>>> import numpy as np
>>> np.set_printoptions(precision=1, suppress=True, linewidth=100, floatmode="fixed")
>>> tidy = lambda a: np.round(a, 1) + 0
>>> K = np.load("out0.npy")
>>> K
array([[ 3,  3,  3,  3,  3],
       [ 3,  6,  6,  6,  6],
       [ 3,  6,  9,  9,  9],
       [ 3,  6,  9, 12, 12],
       [ 3,  6,  9, 12, 15]])
>>> tidy(np.linalg.norm(K, 2))
np.float64(37.0)
>>> tidy(np.linalg.norm(K[2], 1)), tidy(np.linalg.norm(K[2], np.inf))
(np.float64(36.0), np.float64(9.0))
>>> tidy(np.linalg.norm(K, axis=1))
array([ 6.7, 12.4, 17.0, 20.3, 22.2])
>>> tidy(np.linalg.norm(K, axis=0))
array([ 6.7, 12.4, 17.0, 20.3, 22.2])
>>> tidy(np.linalg.norm(K, "nuc"))
np.float64(45.0)
>>> K[2] @ K[0]
np.int64(108)
>>> np.linalg.norm(K, axis=1).argmax()
np.int64(4)
>>> tidy(np.linalg.norm(K[2] - K[0]))
np.float64(10.8)
>>> w, vecs = np.linalg.eigh(K)
>>> x = np.array([-7, 1, -6, -7, 6])
>>> (np.sign(vecs[:, -1].round(6)) == np.sign(vecs[0, -1].round(6))).astype(int)
array([1, 1, 1, 1, 1])
>>> x @ K @ x
np.int64(873)
>>> tidy(x @ K @ x / (x @ x)), tidy(w[0]), tidy(w[-1])
(np.float64(5.1), np.float64(0.8), np.float64(37.0))
>>> w, vecs = np.linalg.eig(K)
>>> tidy(np.sort(np.linalg.eigvals(K @ K)))
array([   0.7,    1.1,    3.1,   18.9, 1371.3])
>>> tidy(w)
array([37.0,  4.3,  1.7,  1.1,  0.8])
>>> tidy(np.sort(np.linalg.eigvals(np.linalg.inv(K))))
array([0.0, 0.2, 0.6, 0.9, 1.2])
>>> tidy(np.prod(w))
np.float64(243.0)
>>> out = K[0, 0] * K[1:] - np.outer(K[1:, 0], K[0])
>>> out
array([[ 0,  9,  9,  9,  9],
       [ 0,  9, 18, 18, 18],
       [ 0,  9, 18, 27, 27],
       [ 0,  9, 18, 27, 36]])
>>> K[:, 0] / K[0, 0]
array([1.0, 1.0, 1.0, 1.0, 1.0])
>>> np.linalg.matrix_rank(out), np.linalg.matrix_rank(K)
(np.int64(4), np.int64(5))
>>> x = np.array([2, 5, 2, 1, 4])
>>> out * x
array([[  0,  45,  18,   9,  36],
       [  0,  45,  36,  18,  72],
       [  0,  45,  36,  27, 108],
       [  0,  45,  36,  27, 144]])
>>> out @ np.eye(5)[2]
array([ 9.0, 18.0, 18.0, 18.0])
>>> F = np.load("case16.npy")
>>> F
array([[-7,  1, -8, -5],
       [ 0, -9,  9, -2],
       [ 0,  0,  2, -2],
       [ 0,  0,  0, -2]])
>>> np.allclose(F, F.T)
False
>>> (F + F.T) / 2
array([[-7.0,  0.5, -4.0, -2.5],
       [ 0.5, -9.0,  4.5, -1.0],
       [-4.0,  4.5,  2.0, -1.0],
       [-2.5, -1.0, -1.0, -2.0]])
>>> tidy(np.abs(np.linalg.eigvals(F)).max())
np.float64(9.0)
>>> np.linalg.matrix_power(F, 2)
array([[ 49, -16,  49,  59],
       [  0,  81, -63,   4],
       [  0,   0,   4,   0],
       [  0,   0,   0,   4]])
>>> np.trace(F)
np.int64(-16)
>>> w, vecs = np.linalg.eig(F)
>>> tidy(np.sort(np.linalg.eigvals(np.linalg.inv(F))))
array([-0.5, -0.1, -0.1,  0.5])
>>> np.prod(w)
np.float64(-252.0)
>>> F @ vecs[:, 0] - w[0] * vecs[:, 0]
array([0.0, 0.0, 0.0, 0.0])
>>> out = np.array([[-3, 1, -2], [3, 2, 3], [1, -3, -3]])
>>> out[-1] = out[0]
>>> X = out + 0.3 * np.eye(3)
>>> X
array([[-2.7,  1.0, -2.0],
       [ 3.0,  2.3,  3.0],
       [-3.0,  1.0, -1.7]])
>>> rng = np.random.default_rng(386519)
>>> idx = rng.permutation(3)
>>> idx
array([2, 1, 0])
>>> out = X[idx][:, idx]
>>> np.allclose(out, X)
False
>>> tidy(np.trace(out))
np.float64(-2.1)
>>> out = np.linalg.inv(X)
>>> tidy(np.linalg.inv(out))
array([[-2.7,  1.0, -2.0],
       [ 3.0,  2.3,  3.0],
       [-3.0,  1.0, -1.7]])
>>> tidy(X @ out)
array([[1.0, 0.0, 0.0],
       [0.0, 1.0, 0.0],
       [0.0, 0.0, 1.0]])
>>> tidy(np.linalg.cond(X))
np.float64(22.2)
>>> np.allclose(out, X.T)
False
>>> w, vecs = np.linalg.eig(X)
>>> tidy(X @ vecs[:, 0] - w[0] * vecs[:, 0])
array([0.0, 0.0, 0.0])
>>> tidy(np.prod(w))
np.float64(-5.0)
>>> tidy(w)
array([-5.5,  0.3,  3.1])
>>> tidy(np.sort(np.linalg.eigvals(X.T)))
array([-5.5,  0.3,  3.1])
>>> tidy(np.linalg.norm(X[2] - X[0]))
np.float64(0.4)
>>> tidy(np.linalg.norm(X, axis=0))
array([5.0, 2.7, 4.0])
>>> A = np.load("sample0.npy")
>>> A
array([[0, 2, 1, 1],
       [0, 0, 2, 0],
       [0, 0, 0, 0],
       [0, 0, 0, 0]])
>>> Uu, sig, vt = np.linalg.svd(A)
>>> np.argmax(sig[:-1] / (sig[1:] + 1e-6)) + 1
np.int64(2)
>>> out = Uu[:, :2] @ np.diag(sig[:2]) @ vt[:2]
>>> tidy(np.abs(A - out).max())
np.float64(0.0)
>>> tidy(np.linalg.norm(A - out) / np.linalg.norm(A))
np.float64(0.0)
>>> tidy(np.linalg.norm(A - out, 2)), sig[2]
(np.float64(0.0), np.float64(0.0))
>>> tidy(out)
array([[0.0, 2.0, 1.0, 1.0],
       [0.0, 0.0, 2.0, 0.0],
       [0.0, 0.0, 0.0, 0.0],
       [0.0, 0.0, 0.0, 0.0]])
>>> np.linalg.matrix_rank(A, rtol=0.05)
np.int64(2)
>>> np.linalg.matrix_rank(out)
np.int64(2)
>>> ang = np.radians(36)
>>> r_ = np.eye(4)
>>> r_[2, 2] = r_[1, 1] = np.cos(ang)
>>> r_[2, 1], r_[1, 2] = -np.sin(ang), np.sin(ang)
>>> tidy(r_)
array([[ 1.0,  0.0,  0.0,  0.0],
       [ 0.0,  0.8,  0.6,  0.0],
       [ 0.0, -0.6,  0.8,  0.0],
       [ 0.0,  0.0,  0.0,  1.0]])
>>> out = A @ r_.T
>>> np.allclose(A @ A.T, out @ out.T)
True
>>> tidy(out)
array([[ 0.0,  2.2, -0.4,  1.0],
       [ 0.0,  1.2,  1.6,  0.0],
       [ 0.0,  0.0,  0.0,  0.0],
       [ 0.0,  0.0,  0.0,  0.0]])
>>> tidy(np.linalg.svd(A, compute_uv=False)), tidy(np.linalg.svd(out, compute_uv=False))
(array([2.7, 1.7, 0.0, 0.0]), array([2.7, 1.7, 0.0, 0.0]))
>>> tidy(np.linalg.det(r_)), tidy(np.trace(r_))
(np.float64(1.0), np.float64(3.6))
>>> W0 = np.loadtxt("a.csv", delimiter=",")
>>> tidy(W0)
array([[ 0.8,  0.0,  0.3, -0.1,  0.2],
       [ 0.0,  1.0,  0.0,  0.0,  0.0],
       [ 0.3,  0.0,  0.4,  0.2, -0.3],
       [-0.1,  0.0,  0.2,  0.9,  0.1],
       [ 0.2,  0.0, -0.3,  0.1,  0.8]])
>>> x = np.array([1, 1, 3, 2, 0])
>>> a = np.maximum(W0 @ x, 0)
>>> tidy(W0 * (a > 1e-9)[:, None])
array([[ 0.8,  0.0,  0.3, -0.1,  0.2],
       [ 0.0,  1.0,  0.0,  0.0,  0.0],
       [ 0.3,  0.0,  0.4,  0.2, -0.3],
       [-0.1,  0.0,  0.2,  0.9,  0.1],
       [ 0.0,  0.0,  0.0,  0.0,  0.0]])
>>> tidy(np.maximum(W0 @ x, 0) - np.maximum(-W0 @ x, 0))
array([ 1.6,  1.0,  2.0,  2.3, -0.6])
>>> tidy(np.maximum(W0 @ (3 * x), 0))
array([4.8, 3.1, 6.1, 6.9, 0.0])
>>> np.abs(np.diag(np.linalg.qr(W0)[1])) > 1e-9
array([ True,  True,  True,  True, False])
>>> tidy(W0 @ np.linalg.pinv(W0) @ W0)
array([[ 0.8,  0.0,  0.3, -0.1,  0.2],
       [ 0.0,  1.0,  0.0,  0.0,  0.0],
       [ 0.3,  0.0,  0.4,  0.2, -0.3],
       [-0.1,  0.0,  0.2,  0.9,  0.1],
       [ 0.2,  0.0, -0.3,  0.1,  0.8]])
>>> tidy(np.trace(np.linalg.pinv(W0) @ W0))
np.float64(4.0)
>>> data = np.loadtxt("data.csv", delimiter=",")
>>> data
array([[1.0, 0.7, 0.5, 0.3, 0.2, 0.2],
       [0.7, 1.0, 0.7, 0.5, 0.3, 0.2],
       [0.5, 0.7, 1.0, 0.7, 0.5, 0.3],
       [0.3, 0.5, 0.7, 1.0, 0.7, 0.5],
       [0.2, 0.3, 0.5, 0.7, 1.0, 0.7],
       [0.2, 0.2, 0.3, 0.5, 0.7, 1.0]])
>>> x = np.array([0, 1, 3, 2, 2, 1])
>>> a = np.maximum(data @ x, 0)
>>> tidy(np.maximum(data @ x, 0) - np.maximum(-data @ x, 0))
array([3.4, 4.9, 6.4, 6.5, 5.9, 4.5])
>>> np.maximum(data @ (3 * x), 0)
array([10.2, 14.7, 19.2, 19.5, 17.7, 13.5])
>>> tidy(a)
array([3.4, 4.9, 6.4, 6.5, 5.9, 4.5])
>>> np.flatnonzero(a > 1e-9)
array([0, 1, 2, 3, 4, 5])
>>> x = np.ones(6)
>>> for _ in range(4):
...     x = data @ x
...     x /= np.linalg.norm(x)
...     print(round(x @ data @ x, 1))
... 
3.4
3.4
3.4
3.4
>>> tidy(x)
array([0.3, 0.4, 0.5, 0.5, 0.4, 0.3])
>>> Lm = np.linalg.cholesky(data)
>>> tidy(np.prod(np.diag(Lm)) ** 2), tidy(np.linalg.det(data))
(np.float64(0.0), np.float64(0.0))
>>> np.linalg.eigvalsh(data).min() > 0
np.True_
>>> tidy(np.diag(Lm) ** 2)
array([1.0, 0.5, 0.5, 0.5, 0.5, 0.5])
>>> tidy(Lm)
array([[1.0, 0.0, 0.0, 0.0, 0.0, 0.0],
       [0.7, 0.7, 0.0, 0.0, 0.0, 0.0],
       [0.5, 0.5, 0.7, 0.0, 0.0, 0.0],
       [0.3, 0.4, 0.5, 0.7, 0.0, 0.0],
       [0.2, 0.2, 0.4, 0.5, 0.7, 0.0],
       [0.2, 0.1, 0.2, 0.4, 0.5, 0.7]])
>>> E = np.load("block12.npy")
>>> E
array([[ 9, -6,  6,  6,  3,  6],
       [-6,  4, -4, -4, -2, -4],
       [ 6, -4,  4,  4,  2,  4],
       [ 6, -4,  4,  4,  2,  4],
       [ 3, -2,  2,  2,  1,  2],
       [ 6, -4,  4,  4,  2,  4]])
>>> def softmax(z):
...     e = np.exp(z - z.max(axis=-1, keepdims=True))
...     return e / e.sum(axis=-1, keepdims=True)
... 
>>> tidy(softmax(E).sum(axis=1))
array([1.0, 1.0, 1.0, 1.0, 1.0, 1.0])
>>> att = E @ E.T / np.sqrt(6)
>>> tidy(softmax(att + np.triu(np.full(att.shape, -np.inf), 1)))
array([[1.0, 0.0, 0.0, 0.0, 0.0, 0.0],
       [0.0, 1.0, 0.0, 0.0, 0.0, 0.0],
       [1.0, 0.0, 0.0, 0.0, 0.0, 0.0],
       [1.0, 0.0, 0.0, 0.0, 0.0, 0.0],
       [1.0, 0.0, 0.0, 0.0, 0.0, 0.0],
       [1.0, 0.0, 0.0, 0.0, 0.0, 0.0]])
>>> softmax(att).round(6).argmax(axis=1)
array([0, 1, 0, 0, 0, 0])
>>> w, vecs = np.linalg.eigh(E)
>>> (w > 1e-8).sum(), (w < -1e-8).sum()
(np.int64(1), np.int64(0))
>>> tidy(w.sum()), np.trace(E)
(np.float64(26.0), np.int64(26))
>>> tidy(vecs @ np.diag(w) @ vecs.T)
array([[ 9.0, -6.0,  6.0,  6.0,  3.0,  6.0],
       [-6.0,  4.0, -4.0, -4.0, -2.0, -4.0],
       [ 6.0, -4.0,  4.0,  4.0,  2.0,  4.0],
       [ 6.0, -4.0,  4.0,  4.0,  2.0,  4.0],
       [ 3.0, -2.0,  2.0,  2.0,  1.0,  2.0],
       [ 6.0, -4.0,  4.0,  4.0,  2.0,  4.0]])
>>> tidy(w)
array([ 0.0,  0.0,  0.0,  0.0,  0.0, 26.0])
>>> tidy(np.linalg.svd(E, compute_uv=False))
array([26.0,  0.0,  0.0,  0.0,  0.0,  0.0])
>>> np.abs(vecs[:, -1]).round(6).argmax()
np.int64(0)
>>> tidy(vecs.T @ vecs)
array([[1.0, 0.0, 0.0, 0.0, 0.0, 0.0],
       [0.0, 1.0, 0.0, 0.0, 0.0, 0.0],
       [0.0, 0.0, 1.0, 0.0, 0.0, 0.0],
       [0.0, 0.0, 0.0, 1.0, 0.0, 0.0],
       [0.0, 0.0, 0.0, 0.0, 1.0, 0.0],
       [0.0, 0.0, 0.0, 0.0, 0.0, 1.0]])
>>> r = np.linalg.matrix_rank(E)
>>> r
np.int64(1)
>>> ns = np.linalg.svd(E)[2][r:].T
>>> np.linalg.matrix_rank(E.T @ E), np.linalg.matrix_rank(E @ E.T)
(np.int64(1), np.int64(1))
>>> ns.shape
(6, 5)
>>> tidy(ns @ ns.T)
array([[ 0.7,  0.2, -0.2, -0.2, -0.1, -0.2],
       [ 0.2,  0.8,  0.2,  0.2,  0.1,  0.2],
       [-0.2,  0.2,  0.8, -0.2, -0.1, -0.2],
       [-0.2,  0.2, -0.2,  0.8, -0.1, -0.2],
       [-0.1,  0.1, -0.1, -0.1,  1.0, -0.1],
       [-0.2,  0.2, -0.2, -0.2, -0.1,  0.8]])
>>> [int(np.linalg.matrix_rank(np.delete(E, i, axis=0))) for i in range(6)]
[1, 1, 1, 1, 1, 1]
>>> np.allclose(E[:-1].T @ np.linalg.lstsq(E[:-1].T, E[-1])[0], E[-1])
True
>>> np.unique(E.round(6), axis=0).shape
(4, 6)
>>> np.linalg.lstsq(E[:-1].T, E[-1])[2]
np.int32(1)
>>> arr = np.loadtxt("mat.csv", delimiter=",")
>>> tidy(arr)
array([[ 1.0, -0.1,  0.0, -0.1, -0.2,  0.0],
       [-0.1,  0.6, -0.1, -0.4, -0.7, -0.1],
       [ 0.0, -0.1,  1.0, -0.1, -0.2,  0.0],
       [-0.1, -0.4, -0.1,  0.6, -0.7, -0.1],
       [-0.2, -0.7, -0.2, -0.7, -0.1, -0.2],
       [ 0.0, -0.1,  0.0, -0.1, -0.2,  1.0]])
>>> x = np.array([-2, 3, -1, -3, 3, -1])
>>> tidy(arr @ np.eye(6)[1])
array([-0.1,  0.6, -0.1, -0.4, -0.7, -0.1])
>>> tidy(arr @ np.ones(6))
array([ 0.4, -0.8,  0.4, -0.8, -2.0,  0.4])
>>> tidy(arr * x)
array([[-1.9, -0.4,  0.0,  0.4, -0.7,  0.0],
       [ 0.3,  1.8,  0.1,  1.2, -2.0,  0.1],
       [ 0.1, -0.4, -1.0,  0.4, -0.7,  0.0],
       [ 0.3, -1.2,  0.1, -1.8, -2.0,  0.1],
       [ 0.4, -2.0,  0.2,  2.0, -0.3,  0.2],
       [ 0.1, -0.4,  0.0,  0.4, -0.7, -1.0]])
>>> tidy(arr @ (2 * x))
array([-5.0,  3.1, -3.0, -8.9,  1.2, -3.0])
>>> r = np.linalg.matrix_rank(A)
>>> r
np.int64(2)
>>> ns = np.linalg.svd(A)[2][r:].T
>>> tidy(ns @ ns.T)
array([[ 1.0,  0.0,  0.0,  0.0],
       [ 0.0,  0.2,  0.0, -0.4],
       [ 0.0,  0.0,  0.0,  0.0],
       [ 0.0, -0.4,  0.0,  0.8]])
>>> [int(np.linalg.matrix_rank(np.delete(A, i, axis=0))) for i in range(4)]
[1, 1, 2, 2]
>>> [int(np.linalg.matrix_rank(A[:i])) for i in range(1, len(A) + 1)]
[1, 2, 2, 2]
>>> [int(np.linalg.matrix_rank(A[:, :j + 1])) for j in range(4)]
[0, 1, 2, 2]
>>> ns.shape
(4, 2)
>>> np.allclose(A @ ns, 0)
True
>>> np.linalg.matrix_rank(A.T @ A), np.linalg.matrix_rank(A @ A.T)
(np.int64(2), np.int64(2))
>>> tidy(np.linalg.eigvalsh(arr).min())
np.float64(-1.0)
